% ipython --no-banner

In [1]: import numpy as np

In [2]: import numpy.linalg as la

In [3]: np.set_printoptions(precision=2, suppress=True, linewidth=200)

In [4]: def rd(a):
   ...:     return np.round(a, 2) + 0
   ...: 

In [5]: J = np.loadtxt("case5.csv", delimiter=",")

In [6]: J
Out[6]: 
array([[5., 1., 1.],
       [1., 5., 1.],
       [1., 1., 5.]])

In [7]: evals, evecs = la.eig(J)

In [8]: rd(np.sort(la.eigvals(la.inv(J))))
Out[8]: array([0.14, 0.25, 0.25])

In [9]: rd(la.svd(J, compute_uv=False))
Out[9]: array([7., 4., 4.])

In [10]: J.sum(axis=1)
Out[10]: array([7., 7., 7.])

In [11]: np.unravel_index(np.abs(J).argmax(), J.shape)
Out[11]: (np.int64(0), np.int64(0))

In [12]: la.matrix_rank(J)
Out[12]: np.int64(3)

In [13]: J.shape
Out[13]: (3, 3)

In [14]: la.rank(J)
AttributeError: module 'numpy.linalg' has no attribute 'rank'


In [15]: evals, evecs = la.eigh(J)

In [16]: x = np.array([3, 3, -5])

In [17]: rd(evecs * np.sqrt(evals) @ evecs.T)
Out[17]: 
array([[2.22, 0.22, 0.22],
       [0.22, 2.22, 0.22],
       [0.22, 0.22, 2.22]])

In [18]: rd(evecs * np.abs(evals) @ evecs.T)
Out[18]: 
array([[5., 1., 1.],
       [1., 5., 1.],
       [1., 1., 5.]])

In [19]: np.abs(J).sum(axis=1).max(), rd(np.abs(evals).max())
Out[19]: (np.float64(7.0), np.float64(7.0))

In [20]: x = np.ones(3)

In [21]: for _ in range(4):
    ...:     x = J @ x
    ...:     x /= la.norm(x)
    ...:     print(round(x @ J @ x, 2))
    ...: 
7.0
7.0
7.0
7.0

In [22]: rd(x)
Out[22]: array([0.58, 0.58, 0.58])

In [23]: rd(la.eigvalsh(J)[-1])
Out[23]: np.float64(7.0)

In [24]: rng = np.random.default_rng(731348)

In [25]: M2 = J + rng.integers(-2, 3, (3, 1)) @ rng.integers(-2, 3, (1, 3))

In [26]: M2
Out[26]: 
array([[ 5.,  1.,  1.],
       [ 3.,  7., -1.],
       [ 1.,  1.,  5.]])

In [27]: M2 - J
Out[27]: 
array([[ 0.,  0.,  0.],
       [ 2.,  2., -2.],
       [ 0.,  0.,  0.]])

In [28]: print(np.abs(M2 - J).sum(axis=1))
[0. 6. 0.]

In [29]: m1 = np.load("w.npy")

In [30]: rd(m1)
Out[30]: 
array([[ 0.71, -0.09,  0.44],
       [-0.09,  0.01, -0.06],
       [ 0.44, -0.06,  0.28]])

In [31]: # looks like rank 1

In [32]: left, s, VT = la.svd(m1)

In [33]: evecs = VT[:(s > 1e-8).sum()]

In [34]: x = m1[0] + 3 * m1[1] + rng.integers(2) * np.eye(3)[1]

In [35]: rd(x)
Out[35]: array([0.44, 0.94, 0.28])

In [36]: print(rd(la.norm(x - evecs.T @ evecs @ x)))
0.99

In [37]: evals, evecs = la.eigvalsh(m1)
ValueError: too many values to unpack (expected 2)


In [38]: evals, evecs = la.eigh(m1)

In [39]: rd(la.eigvalsh(m1 @ m1))
Out[39]: array([0., 0., 1.])

In [40]: np.abs(evecs[:, -1]).round(6).argmax()
Out[40]: np.int64(0)

In [41]: np.unique(evals.round(6) + 0, return_counts=True)[1]
Out[41]: array([2, 1])

In [42]: rd(evecs.T @ evecs)
Out[42]: 
array([[1., 0., 0.],
       [0., 1., 0.],
       [0., 0., 1.]])

In [43]: rd(evals.sum()), rd(np.trace(m1))
Out[43]: (np.float64(1.0), np.float64(1.0))

In [44]: data = np.load("layer5.npy")

In [45]: data
Out[45]: 
array([[3, 0, 0, 0],
       [0, 0, 4, 5],
       [5, 0, 0, 0]])

In [46]: # rows and columns are dependent

In [47]: rk = la.matrix_rank(data)

In [48]: rk
Out[48]: np.int64(2)

In [49]: null = la.svd(data)[2][rk:].T

In [50]: [int(la.matrix_rank(data[:, :j + 1])) for j in range(4)]
Out[50]: [1, 1, 2, 2]

In [51]: rd(data @ null)
Out[51]: 
array([[0., 0.],
       [0., 0.],
       [0., 0.]])

In [52]: x = np.array([-3, 0, 3])

In [53]: rd(m1 @ x)
Out[53]: array([-0.8,  0.1, -0.5])

In [54]: print(rd(m1 @ m1 @ x))
[-0.8  0.1 -0.5]

In [55]: print(rd((x - m1 @ x) @ (m1 @ x)))
0.0

In [56]: left, s, VT = la.svd(data)

In [57]: evecs = VT[:(s > 1e-8).sum()]

In [58]: x = data[2] + 5 * data[1] + rng.integers(2) * np.eye(4)[3]

In [59]: print(x)
[ 5.  0. 20. 26.]

In [60]: np.allclose(evecs.T @ evecs @ x, x)
Out[60]: False

In [61]: A = np.loadtxt("sample12.csv", delimiter=",")

In [62]: A
Out[62]: 
array([[ 3.  ,  0.38,  2.95],
       [ 2.7 ,  0.12,  3.41],
       [ 3.46,  0.5 ,  2.84],
       [ 3.23,  0.  ,  3.03],
       [ 3.44, -0.41,  2.77],
       [ 2.83, -0.11, -2.52],
       [ 3.07,  0.16, -1.58],
       [ 2.77, -0.56, -1.74],
       [ 3.26, -0.06, -1.77],
       [ 2.52,  0.39, -2.19]])

In [63]: idx = A[:, 2] > np.median(A[:, 2])

In [64]: r0 = A[idx].mean(axis=0) - A[~idx].mean(axis=0)

In [65]: rd(r0)
Out[65]: array([0.28, 0.15, 4.96])

In [66]: ((A - A.mean(axis=0)) @ r0 > 0).astype(int)
Out[66]: array([1, 1, 1, 1, 1, 0, 0, 0, 0, 0])

In [67]: print((((A - A.mean(axis=0)) @ r0 > 0) == idx).mean())
1.0

In [68]: np.argsort(-np.abs(r0).round(6), kind="stable")
Out[68]: array([2, 0, 1])

In [69]: t3 = np.stack([m1, 5 * m1, m1[::-1]])

In [70]: rd(t3.sum(axis=0))
Out[70]: 
array([[ 4.71, -0.59,  2.94],
       [-0.62,  0.08, -0.39],
       [ 3.38, -0.42,  2.11]])

In [71]: la.matrix_rank(t3.reshape(3, -1))
Out[71]: np.int64(2)

In [72]: rd(np.einsum("bij,cij->bc", t3, t3))
Out[72]: 
array([[ 1. ,  5. ,  0.9],
       [ 5. , 25. ,  4.5],
       [ 0.9,  4.5,  1. ]])

In [73]: rd(la.norm(t3, axis=(1, 2)))
Out[73]: array([1., 5., 1.])

In [74]: la.matrix_rank(t3)
Out[74]: array([1, 1, 1])

In [75]: Xs = (A - A.mean(axis=0)) / A.std(axis=0)

In [76]: np.argwhere(np.abs(Xs) > 2)
Out[76]: array([], shape=(0, 2), dtype=int64)

In [77]: b = la.lstsq(np.delete(Xs, 0, axis=1), Xs[:, 0])[0]

In [78]: np.abs(b).argmax()
Out[78]: np.int64(1)

In [79]: print(rd(b))
[-0.15  0.48]

In [80]: rd(1 - np.var(Xs[:, 0] - np.delete(Xs, 0, axis=1) @ b))
Out[80]: np.float64(0.22)

In [81]: Q, evecs = la.qr(A[:, :2])[0], la.qr(A[:, 2:])[0]

In [82]: s = la.svd(Q.T @ evecs, compute_uv=False)

In [83]: print(rd(np.degrees(np.arccos(s.clip(0, 1)))))
[70.8]

In [84]: C2 = np.cov(A, rowvar=False)

In [85]: print(rd(np.median(A, axis=0)))
[3.04 0.06 0.6 ]

In [86]: rd(A.std(axis=0))
Out[86]: array([0.3 , 0.33, 2.5 ])

In [87]: print(C2.shape)
(3, 3)

In [88]: arr = np.array([[-2, 5, 3, -6], [2, 2, 3, 9], [-3, -1, -2, 2], [-8, -5, -8, -3]])

In [89]: idx = rng.permutation(4)

In [90]: idx
Out[90]: array([0, 1, 3, 2])

In [91]: M2 = arr[idx][:, idx]

In [92]: np.diag(M2)
Out[92]: array([-2,  2, -3, -2])

In [93]: np.trace(M2)
Out[93]: np.int64(-5)

In [94]: left, s, VT = la.svd(arr)

In [95]: print(np.argmax(s[:-1] / (s[1:] + 1e-6)) + 1)
3

In [96]: M2 = left[:, :3] @ np.diag(s[:3]) @ VT[:3]

In [97]: la.matrix_rank(arr, rtol=0.05)
Out[97]: np.int64(3)

In [98]: rd(np.abs(arr - M2).max())
Out[98]: np.float64(0.05)

In [99]: E = np.load("x.npy")

In [100]: print(E)
[[ 3 -2  2]
 [ 2  3 -2]
 [-2  2  3]]

In [101]: rd(la.det(E[::-1]))
Out[101]: np.float64(-63.0)

In [102]: print(rd(np.poly(E)))
[  1.  -9.  39. -63.]

In [103]: np.kron(np.eye(2, dtype=int), E)
Out[103]: 
array([[ 3, -2,  2,  0,  0,  0],
       [ 2,  3, -2,  0,  0,  0],
       [-2,  2,  3,  0,  0,  0],
       [ 0,  0,  0,  3, -2,  2],
       [ 0,  0,  0,  2,  3, -2],
       [ 0,  0,  0, -2,  2,  3]])

In [104]: rd(la.det(2 * E)), rd(la.det(E))
Out[104]: (np.float64(504.0), np.float64(63.0))

In [105]: rd(la.eigvals(E))
Out[105]: array([3.+3.46j, 3.-3.46j, 3.+0.j  ])

In [106]: Xs = A - A.mean(axis=1)
ValueError: operands could not be broadcast together with shapes (10,3) (10,) 


In [107]: Xs = A - A.mean(axis=0)

In [108]: left, s, VT = la.svd(Xs, full_matrices=False)

In [109]: (np.sign(left[:, 0]) == np.sign(left[0, 0])).astype(int)
Out[109]: array([1, 1, 1, 1, 1, 0, 0, 0, 0, 0])

In [110]: la.matrix_rank(Xs)
Out[110]: np.int64(3)

In [111]: np.searchsorted(np.cumsum(s ** 2) / (s ** 2).sum(), 0.9) + 1
Out[111]: np.int64(1)

In [112]: np.abs(left[:, 0]).argmax()
Out[112]: np.int64(5)

In [113]: rd(Xs.mean(axis=0))
Out[113]: array([0., 0., 0.])

In [114]: rd(s ** 2 / (s ** 2).sum())
Out[114]: array([0.97, 0.02, 0.01])

In [115]: x = np.array([3, 3, -3])

In [116]: y = E @ x

In [117]: print(y)
[-3 21 -9]

In [118]: print(rd(la.solve(E.T, E[0])))
[1. 0. 0.]

In [119]: rd(la.solve(E, y + E[:, 0]))
Out[119]: array([ 4.,  3., -3.])

In [120]: rd(la.solve(E, y))
Out[120]: array([ 3.,  3., -3.])

In [121]: print(rd(la.solve(E, 2 * y)))
[ 6.  6. -6.]

In [122]: hat = np.triu(np.array([[2, -5, 4], [3, 5, -5], [0, 5, 4]]), 1) + np.eye(3)

In [123]: M2 = hat @ E @ la.inv(hat)

In [124]: rd(np.poly(M2))
Out[124]: array([  1.,  -9.,  39., -63.])

In [125]: hat @ E - E @ hat
Out[125]: 
array([[-18.,   8.,   0.],
       [ 10.,   0.,  -8.],
       [  0., -10.,  18.]])

In [126]: rd(la.det(M2))
Out[126]: np.float64(63.0)

In [127]: la.matrix_rank(M2)
Out[127]: np.int64(3)

In [128]: def softmax(z):
     ...:     e = np.exp(z - z.max(axis=-1, keepdims=True))
     ...:     return e / e.sum(axis=-1, keepdims=True)
     ...: 

In [129]: rd(softmax(E).sum(axis=1))
Out[129]: array([1., 1., 1.])

In [130]: S = E @ E.T / np.sqrt(3)

In [131]: rd(softmax(S)[2] @ E)
Out[131]: array([-2.,  2.,  3.])

In [132]: rd(softmax(S))
Out[132]: 
array([[1., 0., 0.],
       [0., 1., 0.],
       [0., 0., 1.]])

In [133]: softmax(S).round(6).argmax(axis=1)
Out[133]: array([0, 1, 2])

In [134]: feats = np.load("dump.npy")

In [135]: feats
Out[135]: 
array([[-4, -2, -5, -1],
       [ 4, -5,  5, -3],
       [ 5,  0, -5, -3],
       [ 0,  2,  0, -1]])

In [136]: t3 = np.stack([feats, 4 * feats, feats[::-1]])

In [137]: t3.sum(axis=0)
Out[137]: 
array([[-20,  -8, -25,  -6],
       [ 25, -25,  20, -18],
       [ 29,  -5, -20, -18],
       [ -4,   8,  -5,  -6]])

In [138]: rd(la.det(t3))
Out[138]: array([   675., 172800.,    675.])

In [139]: (t3 @ feats.T).shape
Out[139]: (3, 4, 4)

In [140]: print(rd(la.norm(t3, axis=(1, 2))))
[13.6  54.41 13.6 ]

In [141]: t3.shape
Out[141]: (3, 4, 4)

In [142]: x = np.array([-2, 0, -2, 2])

In [143]: y = feats @ x

In [144]: y
Out[144]: array([ 16, -24,  -6,  -2])

In [145]: rd(la.solve(feats.T, feats[2]))
Out[145]: array([0., 0., 1., 0.])

In [146]: rd(la.solve(feats, y))
Out[146]: array([-2.,  0., -2.,  2.])

In [147]: left, s = la.svd(feats)
ValueError: too many values to unpack (expected 2)


In [148]: left, s, VT = la.svd(feats, full_matrices=False)

In [149]: rd(left.T @ left)
Out[149]: 
array([[1., 0., 0., 0.],
       [0., 1., 0., 0.],
       [0., 0., 1., 0.],
       [0., 0., 0., 1.]])

In [150]: (s > 1e-8).sum()
Out[150]: np.int64(4)

In [151]: left.shape, s.shape, VT.shape
Out[151]: ((4, 4), (4,), (4, 4))

In [152]: rd(left.T @ feats @ VT.T)
Out[152]: 
array([[9.61, 0.  , 0.  , 0.  ],
       [0.  , 7.84, 0.  , 0.  ],
       [0.  , 0.  , 5.33, 0.  ],
       [0.  , 0.  , 0.  , 1.68]])

In [153]: rd(VT @ VT.T)
Out[153]: 
array([[1., 0., 0., 0.],
       [0., 1., 0., 0.],
       [0., 0., 1., 0.],
       [0., 0., 0., 1.]])

In [154]: rd(np.sqrt((s ** 2).sum())), rd(la.norm(feats))
Out[154]: (np.float64(13.6), np.float64(13.6))

In [155]: print(rd(s))
[9.61 7.84 5.33 1.68]

In [156]: rd(np.abs(VT[0]))
Out[156]: array([0.56, 0.35, 0.73, 0.2 ])

In [157]: M2 = np.array([[-7, -2, -2], [-3, 9, -6]])

In [158]: Z = np.kron(M2, feats)

In [159]: Z.shape
Out[159]: (8, 12)

In [160]: la.matrix_rank(Z)
Out[160]: np.int64(8)

In [161]: rd(la.norm(Z, 2)), rd(la.norm(M2, 2) * la.norm(feats, 2))
Out[161]: (np.float64(109.16), np.float64(109.16))

In [162]: Z
Out[162]: 
array([[ 28,  14,  35,   7,   8,   4,  10,   2,   8,   4,  10,   2],
       [-28,  35, -35,  21,  -8,  10, -10,   6,  -8,  10, -10,   6],
       [-35,   0,  35,  21, -10,   0,  10,   6, -10,   0,  10,   6],
       [  0, -14,   0,   7,   0,  -4,   0,   2,   0,  -4,   0,   2],
       [ 12,   6,  15,   3, -36, -18, -45,  -9,  24,  12,  30,   6],
       [-12,  15, -15,   9,  36, -45,  45, -27, -24,  30, -30,  18],
       [-15,   0,  15,   9,  45,   0, -45, -27, -30,   0,  30,  18],
       [  0,  -6,   0,   3,   0,  18,   0,  -9,   0, -12,   0,   6]])

In [163]: mat = np.arange(8).reshape(2, 4) + 4

In [164]: mat
Out[164]: 
array([[ 4,  5,  6,  7],
       [ 8,  9, 10, 11]])

In [165]: np.argsort(-la.norm(mat, axis=0).round(6), kind="stable")[:3]
Out[165]: array([3, 2, 1])

In [166]: print(la.cond(mat) > 100)
False

In [167]: la.matrix_rank(mat, rtol=0.1)
Out[167]: np.int64(1)

In [168]: M2 = np.array([[-5, -3], [-8, -9]])

In [169]: Z = np.kron(M2, mat)

In [170]: Z
Out[170]: 
array([[-20, -25, -30, -35, -12, -15, -18, -21],
       [-40, -45, -50, -55, -24, -27, -30, -33],
       [-32, -40, -48, -56, -36, -45, -54, -63],
       [-64, -72, -80, -88, -72, -81, -90, -99]])

In [171]: la.matrix_rank(Z)
Out[171]: np.int64(4)

In [172]: rd(la.norm(Z, 2)), rd(la.norm(M2, 2) * la.norm(mat, 2))
Out[172]: (np.float64(294.49), np.float64(294.49))
